In [1]: import numpy as np

In [2]: from numpy import linalg as LA

In [3]: np.set_printoptions(precision=2, suppress=True, linewidth=120)

In [4]: m1 = np.loadtxt("mat.csv", delimiter=",")

In [5]: print(m1)
[[ 2.  0.  0.  0.]
 [ 0. -1.  0.  0.]
 [ 1.  0.  1.  0.]
 [ 0.  1. -2.  0.]]

In [6]: print(round(LA.norm(m1, 2) / LA.norm(m1), 2))
0.74

In [7]: print(LA.matrix_rank(m1, rtol=0.1))
3

In [8]: U, sv = LA.svd(m1)
---------------------------------------------------------------------------
ValueError                                Traceback (most recent call last)
Cell In[8], line 1
----> 1 U, sv = LA.svd(m1)

ValueError: too many values to unpack (expected 2)

In [9]: U, sv, Vh = LA.svd(m1, full_matrices=False)

In [10]: print(sv)
[2.56 2.13 0.97 0.  ]

In [11]: print(np.allclose(U * sv @ Vh, m1))
True

In [12]: print((sv > 1e-8).sum())
3

In [13]: print(np.round(Vh @ Vh.T, 2) + 0)
[[1. 0. 0. 0.]
 [0. 1. 0. 0.]
 [0. 0. 1. 0.]
 [0. 0. 0. 1.]]

In [14]: print(np.abs(U[:, 0]).round(6).argmax())
3

In [15]: print(np.cumsum(sv ** 2) / np.sum(sv ** 2))
[0.54 0.92 1.   1.  ]

In [16]: rng = np.random.default_rng(8289)

In [17]: idx = rng.permutation(4)

In [18]: print(idx)
[2 0 1 3]

In [19]: out = m1[idx][:, idx]

In [20]: print(np.allclose(out, m1))
False

In [21]: print(np.sort(np.abs(LA.eigvals(out))))
[0. 1. 1. 2.]

In [22]: print([int(LA.matrix_rank(LA.matrix_power(m1, p))) for p in range(1, 5)])
[3, 3, 3, 3]

In [23]: print(np.prod(np.diag(m1)), round(float(LA.det(m1)), 2))
-0.0 0.0

In [24]: print(LA.matrix_rank(m1 - m1[0, 0] * np.eye(4)))
3

In [25]: print(m1 @ m1)
[[ 4.  0.  0.  0.]
 [ 0.  1.  0.  0.]
 [ 3.  0.  1.  0.]
 [-2. -1. -2.  0.]]

In [26]: data = np.load("test8.npy")

In [27]: print(data)
[[-3 -9 -2]
 [-3 -9 -2]
 [ 3  9 -3]]

In [28]: U, sv, Vh = LA.svd(data)

In [29]: print(sv.round(2) + 0)
[16.44  4.08  0.  ]

In [30]: out = U[:, :2] @ np.diag(sv[:2]) @ Vh[:2]

In [31]: print(round(np.abs(data - out).max(), 2))
0.0

In [32]: print(LA.matrix_rank(out))
2

In [33]: print(LA.matrix_rank(data, rtol=0.05))
2

In [34]: print(np.round(LA.norm(data - out) / LA.norm(data), 2))
0.0

In [35]: print(LA.norm(data, axis=1))
[9.7  9.7  9.95]

In [36]: print(data[0] @ data[1])
94

In [37]: print(np.round(LA.norm(data) ** 2 / LA.norm(data, 2) ** 2, 2))
1.06

In [38]: print(round(LA.norm(data, 2), 2))
16.44

In [39]: print(LA.norm(data, axis=1).argmax())
2

In [40]: X = np.array([[0.3, -1.8, -0.1],
    ...:     [-0.8, -0.3, 0.6],
    ...:     [-0.8, 0.2, -1.0],
    ...:     [0.3, 0.3, 0.0]])

In [41]: print(X)
[[ 0.3 -1.8 -0.1]
 [-0.8 -0.3  0.6]
 [-0.8  0.2 -1. ]
 [ 0.3  0.3  0. ]]

In [42]: x = np.array([5, 5, 5])

In [43]: y = X @ x

In [44]: try:
    ...:     LA.solve(X, y)
    ...: except LA.LinAlgError as e:
    ...:     print(repr(e))
    ...: 
LinAlgError('Last 2 dimensions of the array must be square')

In [45]: print(LA.solve(X.T @ X, X.T @ y))
[5. 5. 5.]

In [46]: print(y)
[-8.  -2.5 -8.   3. ]

In [47]: print(np.round(LA.pinv(X) @ X, 2) + 0)
[[1. 0. 0.]
 [0. 1. 0.]
 [0. 0. 1.]]

In [48]: y = y + 0.02 * rng.normal(size=4)

In [49]: print(y)
[-8.   -2.49 -7.98  3.  ]

In [50]: beta, *_ = LA.lstsq(X, y)

In [51]: print(np.round(X.T @ (y - X @ beta), 2) + 0)
[0. 0. 0.]

In [52]: print(np.round(LA.norm(y - X @ beta), 2))
0.01

In [53]: print([round(float(LA.norm(LA.solve(X.T @ X + lam * np.eye(3), X.T @ y))), 2) for lam in (0, 1, 10, 100)])
[8.65, 5.58, 1.42, 0.17]

In [54]: A = np.load("sample1.npy")

In [55]: print(A)
[[ -1   3  -1]
 [  1   3  -4]
 [  4   1  -7]
 [  2   3  -7]
 [ -1   2  -9]
 [  0   1  -9]
 [  2  -1  -6]
 [  2   1  -9]
 [ -1   2  -6]
 [  2   3  -3]
 [ -1   5  -6]
 [ -2   2  -9]
 [ -1  -1  -9]
 [ -1   1 -12]
 [  2   3 -14]
 [ -1   1 -15]
 [  0   3 -17]
 [ -2   1 -15]
 [  1   2 -14]
 [  0   5 -11]]

In [56]: # column 2 dominates

In [57]: Q, V = LA.qr(A[:, :1])[0], LA.qr(A[:, 1:])[0]

In [58]: sv = LA.svd(Q.T @ V, compute_uv=False)

In [59]: print((sv > 0.9).sum())
0

In [60]: print(round(LA.norm(Q @ Q.T - V @ V.T, 2), 2))
1.0

In [61]: mat = np.array([[7, 5, 6],
    ...:     [7, 8, 8],
    ...:     [7, 8, 8],
    ...:     [7, 8, 8],
    ...:     [7, 5, 6],
    ...:     [7, 8, 8],
    ...:     [7, 11, 10],
    ...:     [7, 11, 10],
    ...:     [7, 2, 4],
    ...:     [7, 8, 8],
    ...:     [7, 8, 8],
    ...:     [7, 5, 6],
    ...:     [7, 8, 8],
    ...:     [7, 2, 4],
    ...:     [7, 5, 6],
    ...:     [7, 5, 6]])

In [62]: print(np.argsort(-LA.norm(mat, axis=0).round(6), kind="stable")[:3])
[2 1 0]

In [63]: print(LA.cond(mat) > 100)
True

In [64]: feats = np.load("dump.npy")

In [65]: print(feats)
[[-0.16 -0.39 -2.46]
 [-0.02  1.12  1.18]
 [ 0.44 -3.96  0.36]
 [ 0.12  1.09  2.86]]

In [66]: r = LA.matrix_rank(feats)

In [67]: print(r)
2

In [68]: null = LA.svd(feats)[2][r:].T

In [69]: print(LA.matrix_rank(feats.T @ feats), LA.matrix_rank(feats @ feats.T))
2 2

In [70]: print([int(LA.matrix_rank(feats[:, :j + 1])) for j in range(3)])
[1, 2, 2]

In [71]: print(np.allclose(feats @ null, 0))
True

In [72]: print(null[:, 0] / null[np.abs(null[:, 0]).round(6).argmax(), 0])
[ 1.    0.1  -0.08]

In [73]: x = np.array([3, -8, -6])

In [74]: h1 = np.maximum(feats @ x, 0)

In [75]: print(np.flatnonzero(h1 > 1e-9))
[0 2]

In [76]: print(np.maximum(feats @ (3 * x), 0))
[52.2   0.   92.52  0.  ]

In [77]: print(feats.T @ h1)
[  10.79 -128.91  -31.7 ]

In [78]: print(np.tanh(feats @ x))
[ 1. -1.  1. -1.]

In [79]: K = np.load("a.npy")

In [80]: print(K)
[[7 0 5]
 [0 8 8]
 [0 0 8]]

In [81]: x = np.array([-1, -2, 2])

In [82]: y = K @ x

In [83]: print(y)
[ 3  0 16]

In [84]: print(LA.solve(K, K[:, 0]))
[1. 0. 0.]

In [85]: print(LA.solve(K, 4 * y))
[-4. -8.  8.]

In [86]: M = np.array([[2, 0, 3],
    ...:     [0, 0, 11],
    ...:     [22, 16, 0],
    ...:     [23, 17, 0],
    ...:     [11, 7, 3],
    ...:     [1, 0, 5],
    ...:     [0, 0, 12],
    ...:     [0, 0, 9],
    ...:     [0, 0, 12],
    ...:     [6, 3, 4],
    ...:     [0, 0, 11],
    ...:     [6, 3, 4],
    ...:     [6, 3, 4],
    ...:     [0, 0, 8],
    ...:     [0, 0, 14],
    ...:     [2, 0, 3],
    ...:     [23, 17, 0],
    ...:     [0, 0, 14],
    ...:     [6, 3, 4],
    ...:     [5, 2, 6],
    ...:     [2, 0, 3]])

In [87]: D = LA.norm(M[:, None] - M[None], axis=-1)

In [88]: print(D[:5, :5])
[[ 0.    8.25 25.79 27.18 11.4 ]
 [ 8.25  0.   29.34 30.64 15.3 ]
 [25.79 29.34  0.    1.41 14.53]
 [27.18 30.64  1.41  0.   15.91]
 [11.4  15.3  14.53 15.91  0.  ]]

In [89]: print(np.unravel_index(D.round(6).argmax(), D.shape))
(np.int64(3), np.int64(14))

In [90]: print(np.flatnonzero(D[8] < D.mean() / 2))
[ 1  6  7  8 10 13 14 17]

In [91]: print(D[8])
[ 9.22  1.   29.73 31.02 15.84  7.07  0.    3.    0.   10.44  1.   10.44 10.44  4.    2.    9.22 31.02  2.   10.44
  8.06  9.22]

In [92]: Xs = (M - M.mean(axis=0)) / M.std(axis=0)

In [93]: print(np.argwhere(np.abs(Xs) > 2))
[[ 2  0]
 [ 2  1]
 [ 3  0]
 [ 3  1]
 [16  0]
 [16  1]]

In [94]: beta = LA.lstsq(np.delete(Xs, 0, axis=1), Xs[:, 0])[0]

In [95]: print(np.abs(beta).argmax())
0

In [96]: print(np.round(1 - np.var(Xs[:, 0] - np.delete(Xs, 0, axis=1) @ beta), 2))
1.0

In [97]: C2 = np.cov(M, rowvar=False)

In [98]: print(M.std(axis=0))
[7.61 5.7  4.49]

In [99]: print(LA.eigvalsh(C2)[::-1])
[106.54   9.42   0.1 ]

In [100]: print(C2)
[[ 60.76  45.21 -26.5 ]
 [ 45.21  34.15 -17.93]
 [-26.5  -17.93  21.16]]

In [101]: print(np.polyfit(M[:, 1], M[:, 2], 1))
[-0.52  7.97]

In [102]: print(np.argwhere(np.triu(np.abs(np.corrcoef(M.T)) > 0.8, 1)))
[[0 1]]
